In [1]: import numpy as np

In [2]: from numpy import linalg as LA

In [3]: np.set_printoptions(suppress=True, linewidth=120)

In [4]: A = np.load("test1.npy")

In [5]: A
Out[5]: 
array([[0, 3, 4, 9],
       [0, 0, 3, 2],
       [0, 0, 0, 9],
       [0, 0, 0, 0]])

In [6]: G = A.T @ A

In [7]: (A @ A.T).shape
Out[7]: (4, 4)

In [8]: LA.matrix_rank(G)
Out[8]: np.int64(3)

In [9]: np.allclose(G, G.T)
Out[9]: True

In [10]: other = np.array([[-5, -5], [-5, -5], [-9, -2]])

In [11]: Z = np.array([[1, 2, 2, 2, 2], [-1, 0, 1, 1, 0]])

In [12]: rng = np.random.default_rng(47028)

In [13]: M = other @ Z + 0.02 * rng.normal(size=(3, 5))

In [14]: M.round(4)
Out[14]: 
array([[ -0.0237, -10.0258, -15.0114, -15.0306,  -9.992 ],
       [ -0.0049, -10.0017, -14.9676, -15.0057, -10.0252],
       [ -6.9891, -18.0032, -20.0032, -19.9883, -18.0089]])

In [15]: other = M + rng.integers(-2, 3, (3, 2)) @ rng.integers(-2, 3, (2, 5))

In [16]: other.round(4)
Out[16]: 
array([[ -0.0237,  -4.0258, -16.0114, -17.0306,  -7.992 ],
       [ -0.0049, -12.0017, -15.9676, -15.0057, -10.0252],
       [ -6.9891, -14.0032, -22.0032, -21.9883, -16.0089]])

In [17]: np.round(LA.svd(other - M, compute_uv=False), 4) + 0
Out[17]: array([8.589 , 2.0565, 0.    ])

In [18]: other - M
Out[18]: 
array([[ 0.,  6., -1., -2.,  2.],
       [ 0., -2., -1.,  0.,  0.],
       [ 0.,  4., -2., -2.,  2.]])

In [19]: np.abs(other - M).sum(axis=1)
Out[19]: array([11.,  3., 10.])

In [20]: Uu, sv, vt = LA.svd(M)

In [21]: sv.round(4)
Out[21]: array([52.5473,  6.0886,  0.0399])

In [22]: np.argmax(sv[:-1] / (sv[1:] + 1e-6)) + 1
Out[22]: np.int64(2)

In [23]: other = Uu[:, :2] @ np.diag(sv[:2]) @ vt[:2]

In [24]: round(np.abs(M - other).max(), 4)
Out[24]: np.float64(0.0229)

In [25]: round(float(LA.norm(M - other) / LA.norm(M)), 4)
Out[25]: 0.0008

In [26]: other = np.array([[3, 2, 1], [3, 4, 2]])

In [27]: Z = np.kron(other, M)

In [28]: round(LA.norm(Z, 2), 4), round(LA.norm(other, 2) * LA.norm(M, 2), 4)
Out[28]: (np.float64(340.2484), np.float64(340.2484))

In [29]: LA.matrix_rank(Z)
Out[29]: np.int64(6)

In [30]: F = np.loadtxt("layer5.csv", delimiter=",")

In [31]: F
Out[31]: 
array([[ 2.,  0.,  0.,  5.],
       [-2.,  0.,  3., -1.],
       [ 0.,  0.,  0.,  0.],
       [ 3., -1.,  3.,  2.],
       [ 4.,  1.,  3.,  3.],
       [ 4.,  1.,  3.,  3.],
       [ 0.,  0.,  0.,  0.],
       [ 1., -1.,  6.,  1.],
       [ 1., -2.,  0.,  4.],
       [-2.,  0.,  3., -1.],
       [ 1., -2.,  0.,  4.],
       [-4., -1.,  0.,  1.],
       [-4., -1.,  0.,  1.],
       [-2., -1., -3.,  2.],
       [ 3., -1.,  3.,  2.],
       [ 3., -1.,  3.,  2.],
       [ 0.,  0.,  0.,  0.],
       [ 0.,  0.,  0.,  0.],
       [ 0.,  0.,  0.,  0.],
       [-3.,  1.,  0.,  2.],
       [ 3., -1.,  3.,  2.],
       [-2.,  0.,  3., -1.],
       [ 1., -2.,  0.,  4.],
       [-2., -1., -3.,  2.],
       [-1.,  2.,  3.,  0.],
       [ 3., -1.,  3.,  2.],
       [ 3., -1.,  3.,  2.]])

In [32]: cen = (F - F.mean(axis=0)) / F.std(axis=0)

In [33]: np.argwhere(np.abs(cen) > 2)
Out[33]: 
array([[ 0,  3],
       [ 7,  2],
       [13,  2],
       [23,  2],
       [24,  1]])

In [34]: c = LA.lstsq(np.delete(cen, 3, axis=1), cen[:, 3])[0]

In [35]: np.round(1 - np.var(cen[:, 3] - np.delete(cen, 3, axis=1) @ c), 4)
Out[35]: np.float64(0.5226)

In [36]: c.round(4)
Out[36]: array([ 0.6853, -0.2552, -0.447 ])

In [37]: np.abs(c).argmax()
Out[37]: np.int64(0)

In [38]: d = LA.norm(F[:, None] - F[None], axis=-1)

In [39]: d.mean(axis=1).argmax()
Out[39]: np.int64(13)

In [40]: d[11].round(4)
Out[40]: 
array([7.2801, 4.2426, 4.2426, 7.6811, 9.    , 9.    , 4.2426, 7.8102, 5.9161, 4.2426, 5.9161, 0.    , 0.    , 3.7417,
       7.6811, 7.6811, 4.2426, 4.2426, 4.2426, 2.4495, 7.6811, 4.2426, 5.9161, 3.7417, 5.2915, 7.6811, 7.6811])

In [41]: (d + 1e9 * np.eye(27)).round(6).argmin(axis=1)
Out[41]: array([ 8,  9,  6, 14,  5,  4,  2,  3, 10,  1,  8, 12, 11, 23,  3,  3,  2,  2,  2, 11,  3,  1,  8, 13,  1,  3,  3])

In [42]: x0 = np.array([-2, -2, -2, -2])

In [43]: y = F @ x0

In [44]: np.round(LA.lstsq(F, y)[0], 4)
Out[44]: array([-2., -2., -2., -2.])

In [45]: y
Out[45]: 
array([-14.,   0.,   0., -14., -22., -22.,   0., -14.,  -6.,   0.,  -6.,   8.,   8.,   8., -14., -14.,   0.,   0.,
         0.,   0., -14.,   0.,  -6.,   8.,  -8., -14., -14.])

In [46]: y = y + 0.1 * rng.normal(size=27)

In [47]: y.round(4)
Out[47]: 
array([-14.0546,  -0.0269,  -0.028 , -14.1071, -21.9397, -21.8221,   0.002 , -14.0465,  -6.0409,  -0.0307,  -6.0031,
         8.0987,   7.886 ,   8.0127, -13.8849, -14.0929,   0.0983,  -0.024 ,   0.0112,   0.1301, -13.8808,  -0.0664,
        -6.163 ,   8.0564,  -8.1143, -13.9905, -14.0552])

In [48]: c, *_ = LA.lstsq(F, y)

In [49]: np.round(F.T @ (y - F @ c), 4) + 0
Out[49]: array([0., 0., 0., 0.])

In [50]: round(LA.norm(y - F @ c), 4)
Out[50]: np.float64(0.4148)

In [51]: [round(float(LA.norm(LA.solve(F.T @ F + lam * np.eye(4), F.T @ y))), 2) for lam in (0, 1, 10, 100)]
Out[51]: [3.98, 3.9, 3.46, 2.39]

In [52]: G = np.cov(F, rowvar=False)

In [53]: np.argsort(-F.std(axis=0).round(6), kind="stable")
Out[53]: array([0, 2, 3, 1])

In [54]: m1 = np.array([[-0.6, -0.2, 0.0],
    ...:     [-2.6, -0.9, -2.1],
    ...:     [-0.7, 2.0, -2.1],
    ...:     [0.1, -1.0, 2.1]])

In [55]: other = np.array([[-2, -2, 2], [-1, 2, -2]])

In [56]: Z = np.kron(other, m1)

In [57]: LA.matrix_rank(Z)
Out[57]: np.int64(6)

In [58]: round(float(LA.norm(Z, 2)), 4), round(LA.norm(other, 2) * LA.norm(m1, 2), 4)
Out[58]: (17.7463, np.float64(17.7463))

In [59]: Z.shape
Out[59]: (8, 9)

In [60]: arr = np.eye(3, dtype=int)[rng.permutation(3)] * np.array([0, 0, 2])

In [61]: arr
Out[61]: 
array([[0, 0, 0],
       [0, 0, 0],
       [0, 0, 2]])

In [62]: Uu, sv, vt = LA.svd(arr)

In [63]: sv
Out[63]: array([2., 0., 0.])

In [64]: np.argmax(sv[:-1] / (sv[1:] + 1e-6)) + 1
Out[64]: np.int64(1)

In [65]: other = Uu[:, :1] @ np.diag(sv[:1]) @ vt[:1]

In [66]: LA.matrix_rank(arr, rtol=0.05)
Out[66]: np.int64(1)

In [67]: np.abs(arr - other).max()
Out[67]: np.float64(0.0)

In [68]: LA.matrix_rank(other)
Out[68]: np.int64(1)

In [69]: rank = LA.matrix_rank(arr)

In [70]: rank
Out[70]: np.int64(1)

In [71]: ns = LA.svd(arr)[2][rank:].T

In [72]: [int(LA.matrix_rank(np.delete(arr, i, axis=0))) for i in range(3)]
Out[72]: [1, 1, 0]

In [73]: arr @ ns
Out[73]: 
array([[0., 0.],
       [0., 0.],
       [0., 0.]])

In [74]: np.allclose(arr @ ns, 0)
Out[74]: True

In [75]: arr @ arr
Out[75]: 
array([[0, 0, 0],
       [0, 0, 0],
       [0, 0, 4]])

In [76]: LA.lstsq(arr[:-1].T, arr[-1])[2]
Out[76]: np.int32(0)

In [77]: np.allclose(arr[:-1].T @ LA.lstsq(arr[:-1].T, arr[-1])[0], arr[-1])
Out[77]: False

In [78]: np.round(arr @ LA.pinv(arr) @ arr, 4)
Out[78]: 
array([[0., 0., 0.],
       [0., 0., 0.],
       [0., 0., 2.]])

In [79]: np.abs(np.diag(LA.qr(arr)[1])) > 1e-9
Out[79]: array([False, False,  True])

In [80]: np.unique(arr.round(6), axis=0).shape
Out[80]: (2, 3)

In [81]: ev, vecs = LA.eigh(arr)

In [82]: x0 = np.array([2, 2, -1])

In [83]: round(x0 @ arr @ x0 / (x0 @ x0), 4), ev[0], ev[-1]
Out[83]: (np.float64(0.2222), np.float64(0.0), np.float64(2.0))

In [84]: data = np.load("arr.npy")

In [85]: data.round(4)
Out[85]: 
array([[ 0.309 ,  0.    ,  0.    ,  0.9511,  0.    ],
       [ 0.    ,  1.    ,  0.    ,  0.    ,  0.    ],
       [ 0.    ,  0.    ,  1.    ,  0.    ,  0.    ],
       [-0.9511,  0.    ,  0.    ,  0.309 ,  0.    ],
       [ 0.    ,  0.    ,  0.    ,  0.    ,  1.    ]])

In [86]: O = data.astype(float).copy()

In [87]: for j in range(5):
    ...:     O[:, j] -= O[:, :j] @ (O[:, :j].T @ O[:, j])
    ...:     O[:, j] /= LA.norm(O[:, j])
    ...: 

In [88]: np.round(O.T @ O, 4) + 0
Out[88]: 
array([[1., 0., 0., 0., 0.],
       [0., 1., 0., 0., 0.],
       [0., 0., 1., 0., 0.],
       [0., 0., 0., 1., 0.],
       [0., 0., 0., 0., 1.]])

In [89]: f = np.array([-3, 3, 3, -2, 5])

In [90]: other = data + np.outer(f, np.eye(5)[2])

In [91]: LA.matrix_rank(LA.inv(other) - LA.inv(data), tol=1e-8)
Out[91]: np.int64(1)

In [92]: other.round(4)
Out[92]: 
array([[ 0.309 ,  0.    , -3.    ,  0.9511,  0.    ],
       [ 0.    ,  1.    ,  3.    ,  0.    ,  0.    ],
       [ 0.    ,  0.    ,  4.    ,  0.    ,  0.    ],
       [-0.9511,  0.    , -2.    ,  0.309 ,  0.    ],
       [ 0.    ,  0.    ,  5.    ,  0.    ,  1.    ]])

In [93]: labels = rng.permutation(5)

In [94]: labels
Out[94]: array([4, 1, 3, 2, 0])

In [95]: other = data[labels][:, labels]

In [96]: np.round(np.sort(np.abs(LA.eigvals(other))), 4)
Out[96]: array([1., 1., 1., 1., 1.])

In [97]: round(np.trace(other), 4)
Out[97]: np.float64(3.618)

In [98]: np.round(np.diag(other), 4)
Out[98]: array([1.   , 1.   , 0.309, 1.   , 0.309])

In [99]: labels = rng.permutation(5)

In [100]: other = data[:, labels] * rng.choice([-1, 1], 5)

In [101]: other.round(4)
Out[101]: 
array([[ 0.309 , -0.    ,  0.9511,  0.    ,  0.    ],
       [ 0.    , -0.    ,  0.    ,  1.    ,  0.    ],
       [ 0.    , -0.    ,  0.    ,  0.    ,  1.    ],
       [-0.9511, -0.    ,  0.309 ,  0.    ,  0.    ],
       [ 0.    , -1.    ,  0.    ,  0.    ,  0.    ]])

In [102]: Uu, _, vt = LA.svd(data.T @ other)

In [103]: np.round(Uu @ vt, 4) + 0
Out[103]: 
array([[ 1.,  0.,  0.,  0.,  0.],
       [ 0.,  0.,  0.,  1.,  0.],
       [ 0.,  0.,  0.,  0.,  1.],
       [ 0.,  0.,  1.,  0.,  0.],
       [ 0., -1.,  0.,  0.,  0.]])

In [104]: np.round(LA.lstsq(data, other)[0], 4) + 0
Out[104]: 
array([[ 1.,  0.,  0.,  0.,  0.],
       [ 0.,  0.,  0.,  1.,  0.],
       [ 0.,  0.,  0.,  0.,  1.],
       [ 0.,  0.,  1.,  0.,  0.],
       [ 0., -1.,  0.,  0.,  0.]])
